% python3 -q
>>> import numpy as np
>>> from numpy import linalg as LA
>>> np.set_printoptions(precision=2, suppress=True, linewidth=140)
>>> def tidy(a):
...     return np.round(a, 2) + 0
... 
>>> feats = np.loadtxt("w.csv", delimiter=",")
>>> print(feats)
[[  1.45  19.91  59.65  22.77  61.11 -60.39]
 [ -0.18  20.43  60.33  20.05  57.73 -59.7 ]
 [ -1.57  20.23  59.08  18.45  59.83 -60.07]
 [ -1.25  21.67  60.91  18.2   60.77 -59.09]
 [  0.11  20.74  60.63  20.68  61.73 -60.11]
 [  0.29  21.    60.37  20.72  62.04 -59.25]
 [ -0.69  19.44  59.58  20.17  61.65 -60.43]
 [  0.14  19.89  58.97  21.87  57.67 -60.51]
 [ -0.06  20.36  57.74  18.88  59.46 -59.44]
 [ -1.46  20.22  60.44  20.96  61.39 -61.1 ]
 [  0.4   19.6   58.59  20.57  58.34 -58.95]
 [ -0.27  19.28  59.57  18.91  60.19 -58.67]
 [ -0.19  17.31  59.56  20.35  60.13 -61.67]
 [ -0.76  20.    62.78  21.14  60.11 -59.78]
 [  1.5   21.63  61.91  18.9   59.99 -60.67]
 [ -1.91  20.31  58.63  19.78  60.57 -58.21]
 [ -1.06  20.04  59.27  19.03  59.58 -60.2 ]
 [  0.03  20.77  60.78  19.04  59.66 -59.31]
 [  0.02  18.73  61.9   19.89  61.8  -59.51]
 [  1.04  18.72  61.43  19.36  59.82 -59.51]
 [  0.52  21.04  59.58  20.5   59.65 -60.44]
 [  0.61  19.61  58.93  20.31  61.05 -60.25]
 [  0.6   20.8   60.38  21.99  60.76 -59.01]
 [ -0.26  21.59  60.62  18.78  59.25 -60.31]
 [ -0.69  18.44  61.34  19.8   57.4  -62.88]
 [ -0.08  20.83  60.56  21.38  59.09 -58.15]
 [ -0.28  20.82  61.19  19.9   59.68 -58.27]
 [ -1.44  18.7   59.91  20.38  61.99 -59.55]
 [  0.87  21.26  59.18  21.05  59.8  -60.66]
 [  1.85  21.16  61.07  20.5   59.05 -59.37]
 [  0.5   20.63  59.54  19.64  60.28 -58.5 ]
 [ -0.02  19.14  60.5   20.52  60.1  -59.89]]
>>> cov = np.cov(feats, rowvar=False)
>>> print(tidy(np.median(feats, axis=0)))
[ -0.04  20.27  60.35  20.24  60.04 -59.74]
>>> print(tidy(cov))
[[ 0.83  0.18  0.14  0.32 -0.14 -0.01]
 [ 0.18  1.06  0.08 -0.11 -0.05  0.36]
 [ 0.14  0.08  1.24 -0.02  0.1  -0.08]
 [ 0.32 -0.11 -0.02  1.15  0.11 -0.1 ]
 [-0.14 -0.05  0.1   0.11  1.49  0.2 ]
 [-0.01  0.36 -0.08 -0.1   0.2   1.04]]
>>> print(np.argsort(-feats.std(axis=0).round(6), kind="stable"))
[4 2 3 1 5 0]
>>> print(tidy(np.corrcoef(feats.T)))
[[ 1.    0.19  0.14  0.33 -0.13 -0.01]
 [ 0.19  1.    0.07 -0.1  -0.04  0.34]
 [ 0.14  0.07  1.   -0.02  0.07 -0.07]
 [ 0.33 -0.1  -0.02  1.    0.09 -0.09]
 [-0.13 -0.04  0.07  0.09  1.    0.16]
 [-0.01  0.34 -0.07 -0.09  0.16  1.  ]]
